>>> import numpy as np
>>> import numpy.linalg as la
>>> np.set_printoptions(precision=1, suppress=True, linewidth=140, legacy="1.25")
>>> W0, _ = la.qr(np.array([[-1.1, -0.8, -0.7, -0.5, 1.7, -1.2, -0.5, 2.0, 1.5, -0.2],
...     [0.0, 0.1, -1.0, -0.8, 0.3, -0.3, 0.9, -1.1, -1.1, 2.0],
...     [-0.8, 0.4, -1.3, 0.1, -0.8, -1.1, 0.2, 0.5, 0.0, -1.3],
...     [0.0, -1.5, -0.1, -1.0, 1.1, 0.6, -0.5, -1.1, -1.0, 0.1],
...     [0.2, 0.5, 0.0, 0.4, 1.5, 1.1, 0.4, -2.2, 1.4, 0.4],
...     [1.8, -0.6, -0.2, -1.0, -1.2, 0.1, 3.3, -0.7, -0.9, 0.3],
...     [-0.2, 0.6, 1.6, 0.1, -0.5, 1.1, -0.7, 0.6, -1.0, 0.1],
...     [0.4, 0.2, 0.6, 0.1, 1.0, 0.2, -0.9, -0.6, -0.8, -0.1],
...     [-0.5, 0.1, 0.3, 0.2, -0.8, 1.9, -1.1, -0.3, -0.9, 1.5],
...     [2.0, -0.1, 0.8, 1.1, 0.4, -0.9, 0.8, -1.1, 0.4, 0.6]]))
>>> W0.round(1) + 0
array([[-0.4,  0.4,  0. ,  0.1, -0.3, -0.3, -0.4, -0.4, -0.4,  0. ],
       [ 0. ,  0. , -0.4, -0.4, -0.3,  0. ,  0.3,  0.1, -0.4, -0.5],
       [-0.3, -0.2, -0.5,  0.1,  0.2, -0.1,  0.1,  0.3, -0.4,  0.6],
       [ 0. ,  0.7,  0.2, -0.1, -0.1,  0.3,  0.2,  0.5, -0.1,  0.2],
       [ 0.1, -0.3, -0.1,  0.1, -0.6,  0.5, -0.4,  0.1,  0. ,  0.2],
       [ 0.6,  0.2, -0.2, -0.5,  0.2,  0. , -0.3, -0.3, -0.1,  0.3],
       [-0.1, -0.3,  0.6, -0.4,  0. , -0.2, -0.2,  0.3, -0.4,  0.1],
       [ 0.1, -0.1,  0.2, -0.1, -0.4, -0.1,  0.6, -0.4,  0. ,  0.5],
       [-0.2,  0. ,  0.2,  0.1,  0.3,  0.7,  0.1, -0.4, -0.4, -0.1],
       [ 0.6,  0. ,  0.1,  0.6, -0.1, -0.2,  0. ,  0.1, -0.4, -0.1]])
>>> la.norm(W0, axis=0)
array([1., 1., 1., 1., 1., 1., 1., 1., 1., 1.])
>>> np.round(la.pinv(W0), 1) + 0
array([[-0.4,  0. , -0.3,  0. ,  0.1,  0.6, -0.1,  0.1, -0.2,  0.6],
       [ 0.4,  0. , -0.2,  0.7, -0.3,  0.2, -0.3, -0.1,  0. ,  0. ],
       [ 0. , -0.4, -0.5,  0.2, -0.1, -0.2,  0.6,  0.2,  0.2,  0.1],
       [ 0.1, -0.4,  0.1, -0.1,  0.1, -0.5, -0.4, -0.1,  0.1,  0.6],
       [-0.3, -0.3,  0.2, -0.1, -0.6,  0.2,  0. , -0.4,  0.3, -0.1],
       [-0.3,  0. , -0.1,  0.3,  0.5,  0. , -0.2, -0.1,  0.7, -0.2],
       [-0.4,  0.3,  0.1,  0.2, -0.4, -0.3, -0.2,  0.6,  0.1,  0. ],
       [-0.4,  0.1,  0.3,  0.5,  0.1, -0.3,  0.3, -0.4, -0.4,  0.1],
       [-0.4, -0.4, -0.4, -0.1,  0. , -0.1, -0.4,  0. , -0.4, -0.4],
       [ 0. , -0.5,  0.6,  0.2,  0.2,  0.3,  0.1,  0.5, -0.1, -0.1]])
>>> np.round(W0 @ W0.T, 1) + 0
array([[1., 0., 0., 0., 0., 0., 0., 0., 0., 0.],
       [0., 1., 0., 0., 0., 0., 0., 0., 0., 0.],
       [0., 0., 1., 0., 0., 0., 0., 0., 0., 0.],
       [0., 0., 0., 1., 0., 0., 0., 0., 0., 0.],
       [0., 0., 0., 0., 1., 0., 0., 0., 0., 0.],
       [0., 0., 0., 0., 0., 1., 0., 0., 0., 0.],
       [0., 0., 0., 0., 0., 0., 1., 0., 0., 0.],
       [0., 0., 0., 0., 0., 0., 0., 1., 0., 0.],
       [0., 0., 0., 0., 0., 0., 0., 0., 1., 0.],
       [0., 0., 0., 0., 0., 0., 0., 0., 0., 1.]])
>>> O, R = la.qr(W0)
>>> O.shape, R.shape
((10, 10), (10, 10))
>>> np.round(O.T @ O, 1) + 0
array([[1., 0., 0., 0., 0., 0., 0., 0., 0., 0.],
       [0., 1., 0., 0., 0., 0., 0., 0., 0., 0.],
       [0., 0., 1., 0., 0., 0., 0., 0., 0., 0.],
       [0., 0., 0., 1., 0., 0., 0., 0., 0., 0.],
       [0., 0., 0., 0., 1., 0., 0., 0., 0., 0.],
       [0., 0., 0., 0., 0., 1., 0., 0., 0., 0.],
       [0., 0., 0., 0., 0., 0., 1., 0., 0., 0.],
       [0., 0., 0., 0., 0., 0., 0., 1., 0., 0.],
       [0., 0., 0., 0., 0., 0., 0., 0., 1., 0.],
       [0., 0., 0., 0., 0., 0., 0., 0., 0., 1.]])
>>> vec = np.array([3, 2, 5, 9, 5, 4, 1, 3, 5, 8])
>>> W0 @ np.eye(10)[0]
array([-0.4,  0. , -0.3,  0. ,  0.1,  0.6, -0.1,  0.1, -0.2,  0.6])
>>> W0 @ (2 * vec)
array([-11.1, -26.3,   3.7,  10.3,   0.8,  -3.1,  -6. ,   0.8,   2.4,   7.2])
>>> (W0 @ vec).argmax()
3
>>> M = np.load("a.npy")
>>> M
array([[ 4. ,  8.9, -2. ],
       [ 8.4, -4.5,  3.1],
       [ 2.4,  3.3, -9.1],
       [-0.6, -1. ,  9.9],
       [-6.1, -4.4, -6.6],
       [ 3. ,  7.8, -5.5],
       [ 0.6,  6.5, -7.5],
       [-6.5,  0.7, -7.6],
       [-8.1, -3.2,  4.9],
       [-0.4, -6.7, -7.5],
       [ 1.5, -3.5, -9.2],
       [ 0.2,  1.3,  9.9],
       [ 2.3, -9.6, -1.9],
       [-9.9, -0.6, -1.3],
       [-8.8, -3.4,  3.3],
       [-3.6,  1. ,  9.3],
       [ 5.5,  6.2, -5.6],
       [-9. ,  2.5,  3.6],
       [ 7. , -3.7,  6.1],
       [ 6.6, -1.4, -7.4],
       [ 2.6, -9.6, -1. ],
       [-1.9, -4.7,  8.6],
       [ 6.5, -0.3, -7.6],
       [ 6.6,  3.2,  6.8],
       [ 8.7, -0.4, -4.9],
       [ 7.1,  5.7,  4.2],
       [-8.4,  5.1,  2.1],
       [ 2.3, -4.1,  8.8],
       [-6.6,  6. , -4.6],
       [ 3.5,  8.7,  3.6],
       [ 7. , -4.4, -5.7],
       [-0.3,  9.7,  2.5]])
>>> G = np.cov(M, rowvar=False)
>>> G
array([[33.6,  0.2, -4.5],
       [ 0.2, 28.7, -1. ],
       [-4.5, -1. , 40.6]])
>>> M.std(axis=0)
array([5.7, 5.3, 6.3])
>>> np.round(np.polyfit(M[:, 0], M[:, 1], 1), 1) + 0
array([0. , 0.3])
>>> np.round(np.corrcoef(M.T), 1) + 0
array([[ 1. ,  0. , -0.1],
       [ 0. ,  1. ,  0. ],
       [-0.1,  0. ,  1. ]])
>>> d = la.norm(M[:, None] - M[None], axis=-1)
>>> d.shape
(32, 32)
>>> np.flatnonzero(d[6] < d.mean() / 2)
array([ 2,  5,  6, 16])
>>> np.unravel_index(d.round(6).argmax(), d.shape)
(4, 23)
>>> vec = np.array([0, 6, 3])
>>> target = M @ vec
>>> np.round(la.pinv(M) @ M, 1) + 0
array([[1., 0., 0.],
       [0., 1., 0.],
       [0., 0., 1.]])
>>> np.round(la.solve(M.T @ M, M.T @ target), 1) + 0
array([0., 6., 3.])
>>> np.round(la.lstsq(M, target)[0], 1) + 0
array([0., 6., 3.])
>>> rng = np.random.default_rng(41287)
>>> target = target + 0.3 * rng.normal(size=32)
>>> target
array([ 47.3, -17.7,  -7.8,  23.8, -45.8,  30.1,  16.5, -18.5,  -4.8, -62.2, -48.7,  38.1, -63.5,  -8. , -10.2,  33.5,  20.5,  25.1,  -4. ,
       -30.7, -60.3,  -2.4, -24.6,  39.4, -16.7,  46.8,  37.3,   1.8,  22.3,  63.1, -43.4,  65.8])
>>> beta, *_ = la.lstsq(M, target)
>>> beta.round()
array([0., 6., 3.])
>>> [round(float(la.norm(la.solve(M.T @ M + lam * np.eye(3), M.T @ target))), 2) for lam in (0, 1, 10, 100)]
[6.7, 6.69, 6.63, 6.05]
>>> beta.round(1) + 0
array([0., 6., 3.])
>>> m1 = np.loadtxt("data.csv", delimiter=",")
>>> m1
array([[ -1.,  -1.,  -1.,  -1.,  -1.,  -1.,  -1.,  -1.,  -1.,  -1.,  -1.],
       [ -1.,  -2.,  -2.,  -2.,  -2.,  -2.,  -2.,  -2.,  -2.,  -2.,  -2.],
       [ -1.,  -2.,  -3.,  -3.,  -3.,  -3.,  -3.,  -3.,  -3.,  -3.,  -3.],
       [ -1.,  -2.,  -3.,  -4.,  -4.,  -4.,  -4.,  -4.,  -4.,  -4.,  -4.],
       [ -1.,  -2.,  -3.,  -4.,  -5.,  -5.,  -5.,  -5.,  -5.,  -5.,  -5.],
       [ -1.,  -2.,  -3.,  -4.,  -5.,  -6.,  -6.,  -6.,  -6.,  -6.,  -6.],
       [ -1.,  -2.,  -3.,  -4.,  -5.,  -6.,  -7.,  -7.,  -7.,  -7.,  -7.],
       [ -1.,  -2.,  -3.,  -4.,  -5.,  -6.,  -7.,  -8.,  -8.,  -8.,  -8.],
       [ -1.,  -2.,  -3.,  -4.,  -5.,  -6.,  -7.,  -8.,  -9.,  -9.,  -9.],
       [ -1.,  -2.,  -3.,  -4.,  -5.,  -6.,  -7.,  -8.,  -9., -10., -10.],
       [ -1.,  -2.,  -3.,  -4.,  -5.,  -6.,  -7.,  -8.,  -9., -10., -11.]])
>>> m1[8] @ m1[4]
295.0
>>> np.round(la.norm(m1[8] - m1[4]), 1)
7.9
>>> B = m1 / np.sqrt((m1 ** 2).mean(axis=1, keepdims=True))
>>> la.matrix_rank(B) == la.matrix_rank(m1)
True
>>> np.all(la.eigvalsh(m1) > 0)
False
>>> G = m1.T @ m1
>>> np.diag(G)
array([ 11.,  41.,  86., 142., 205., 271., 336., 396., 447., 485., 506.])
>>> np.trace(G), (m1 ** 2).sum()
(2926.0, 2926.0)
>>> la.eigvalsh(G)[::-1]
array([2881.8,   36.5,    5. ,    1.4,    0.6,    0.3,    0.2,    0.1,    0.1,    0.1,    0.1])
>>> la.matrix_rank(G)
11
>>> mat = np.loadtxt("case9.csv", delimiter=",")
>>> mat
array([[ 2.8,  1. ,  1.4, -3.9, -4. ,  6.5,  4. ],
       [-3.6, -5.9,  0.7,  4.9, -2.9, -1.2,  4.2],
       [ 7.2,  1.9,  5.1, -2.7, -1.6, -2.7, -1. ],
       [-1.3, -1.4, -1.7,  4.8,  3.7, -1.1,  7.4],
       [ 0.6,  0.9,  6.4,  2.6,  5. ,  3.9,  3.2],
       [-4.8, -1.6,  4.2,  0.5,  0.8,  7.4,  0.8],
       [-0.6,  4.6, -4. , -5. ,  4.3,  4.3,  0.2],
       [ 2.2,  6.2, -2.5,  2.1,  0.3, -6.5, -1.9],
       [ 3.8, -5.6, -2.5, -3.9,  0.7,  5.4,  2. ],
       [-0.4, -0.7,  5.5, -0.7, -6.2, -5.5, -0.9],
       [ 1.3,  4.2,  2.2,  0.3, -3.6, -5.5, -5.7],
       [-0.9, -2.1, -3.4, -3.1,  7.8,  3.3,  1.6],
       [ 0.3, -3.1, -3.5, -3.8, -1.6, -7. ,  3.5],
       [-0.8,  0.6, -4.3, -3.3,  2.6, -0.1,  8. ],
       [ 1.1,  7.2,  3.1, -0.7, -1.9,  4.8, -3.2],
       [-4.8,  3.9, -1.2, -6.7, -3.6, -1.5,  0.6],
       [-5. ,  6.4, -2.2,  0.6,  5.2,  1.3,  0.3],
       [ 5.4, -0.1,  4.9, -2.3,  0.7, -6.4, -0.6],
       [-4.5, -4.7, -0.2,  0.8,  5.8,  2.8, -3.9],
       [-3.7, -0.5, -4. , -3.1,  2. ,  6.8, -3.2],
       [ 3.3, -3.6,  3.2, -3.9,  1.1, -1.5, -6.9],
       [-0.2, -4.3, -6.7, -5.1,  1.8,  1.3,  2.2],
       [-6. , -6.7,  2.1,  2. , -3.1,  0.5, -0.5],
       [-2.7,  5.5, -0.6,  3.4,  1.4, -6.8, -1.2],
       [-1.1, -2.1,  2.6,  3.1,  4.5,  4.4, -6.2],
       [ 5. ,  0.4,  4.6,  1.4, -3.6,  6. ,  1.8],
       [ 1.8, -1. ,  0.9,  0.3,  1.8,  9.5,  0.6],
       [ 2.5,  4.5,  1.2, -1.6,  2.4, -4.2, -6.8],
       [ 0.5, -2.6,  3.2, -7.4,  3.3,  3.8,  1.6],
       [-3.1,  1.3,  2.9, -1.2,  8.2,  1.6,  3.1],
       [ 6.2,  0.7, -5.1,  1.4,  5.3, -1.5,  1.3],
       [ 4.4,  2.7, -0.2,  1.9, -3. ,  7. ,  3.2],
       [ 4.2, -2. , -1.7,  1.3, -4.6, -6.9, -2.1],
       [-3.6,  6.1, -3.4, -1.5,  1.8,  3.4, -4.6],
       [-5.8, -3.4,  2.4,  0.8, -2. , -2.6,  6.2],
       [ 4.5, -4.5,  1.1, -6.6,  1. ,  3.7, -0.8],
       [ 1.5,  0.6,  1.4, -0.5, -2.6,  8.4,  4.2],
       [-2.7, -5.2,  4.6, -4.9, -3.8,  2.1,  1.3],
       [ 0.1, -5. ,  6. , -0.8, -5. , -3.2, -1.7],
       [-3.2, -4.7, -7.5,  0.7,  1.8, -2.1, -1.7],
       [ 4.7, -4.7,  0.7, -6. ,  4. , -1.9, -0.4]])
>>> B = np.c_[mat[:, :2] @ np.array([[-3, -3], [3, 2]]), np.array([1, -2, -2, -1, -1, 2, 2, 0, -2, 0, 2, 2, -1, 2, 0, 2, -2, -2, -1, -2, -2, 1, 1, 0, -1, 1, 0, 1, 2, 2, 2, -2, 1, -1, 2, 0, -1, -2, -1, 1, -1])]
>>> B.round(1) + 0
array([[ -5.4,  -6.4,   1. ],
       [ -6.9,  -1. ,  -2. ],
       [-15.9, -17.8,  -2. ],
       [ -0.3,   1.1,  -1. ],
       [  0.9,   0. ,  -1. ],
       [  9.6,  11.2,   2. ],
       [ 15.6,  11. ,   2. ],
       [ 12. ,   5.8,   0. ],
       [-28.2, -22.6,  -2. ],
       [ -0.9,  -0.2,   0. ],
       [  8.7,   4.5,   2. ],
       [ -3.6,  -1.5,   2. ],
       [-10.2,  -7.1,  -1. ],
       [  4.2,   3.6,   2. ],
       [ 18.3,  11.1,   0. ],
       [ 26.1,  22.2,   2. ],
       [ 34.2,  27.8,  -2. ],
       [-16.5, -16.4,  -2. ],
       [ -0.6,   4.1,  -1. ],
       [  9.6,  10.1,  -2. ],
       [-20.7, -17.1,  -2. ],
       [-12.3,  -8. ,   1. ],
       [ -2.1,   4.6,   1. ],
       [ 24.6,  19.1,   0. ],
       [ -3. ,  -0.9,  -1. ],
       [-13.8, -14.2,   1. ],
       [ -8.4,  -7.4,   0. ],
       [  6. ,   1.5,   1. ],
       [ -9.3,  -6.7,   2. ],
       [ 13.2,  11.9,   2. ],
       [-16.5, -17.2,   2. ],
       [ -5.1,  -7.8,  -2. ],
       [-18.6, -16.6,   1. ],
       [ 29.1,  23. ,  -1. ],
       [  7.2,  10.6,   2. ],
       [-27. , -22.5,   0. ],
       [ -2.7,  -3.3,  -1. ],
       [ -7.5,  -2.3,  -2. ],
       [-15.3, -10.3,  -1. ],
       [ -4.5,   0.2,   1. ],
       [-28.2, -23.5,  -1. ]])
>>> la.matrix_rank(B)
3
>>> np.round(la.norm(B - mat @ la.lstsq(mat, B)[0], axis=0), 1) + 0
array([0. , 0. , 8.9])
>>> la.norm(la.qr(mat)[0].T @ B, axis=0) ** 2 / ((B ** 2).sum(axis=0) + 1e-12)
array([1. , 1. , 0.1])
>>> lab = mat[:, 4] > np.median(mat[:, 4])
>>> f = mat[lab].mean(axis=0) - mat[~lab].mean(axis=0)
>>> f
array([-1.3,  0.7, -2.9, -0.1,  6.1,  1.2, -0.9])
>>> ((mat - mat.mean(axis=0)) @ f > 0).astype(int)
array([0, 0, 0, 1, 1, 1, 1, 1, 1, 0, 0, 1, 0, 1, 0, 0, 1, 0, 1, 1, 0, 1, 0, 1, 1, 0, 1, 1, 1, 1, 1, 0, 0, 1, 0, 0, 0, 0, 0, 1, 1])
>>> round((((mat - mat.mean(axis=0)) @ f > 0) == lab).mean(), 1)
0.9
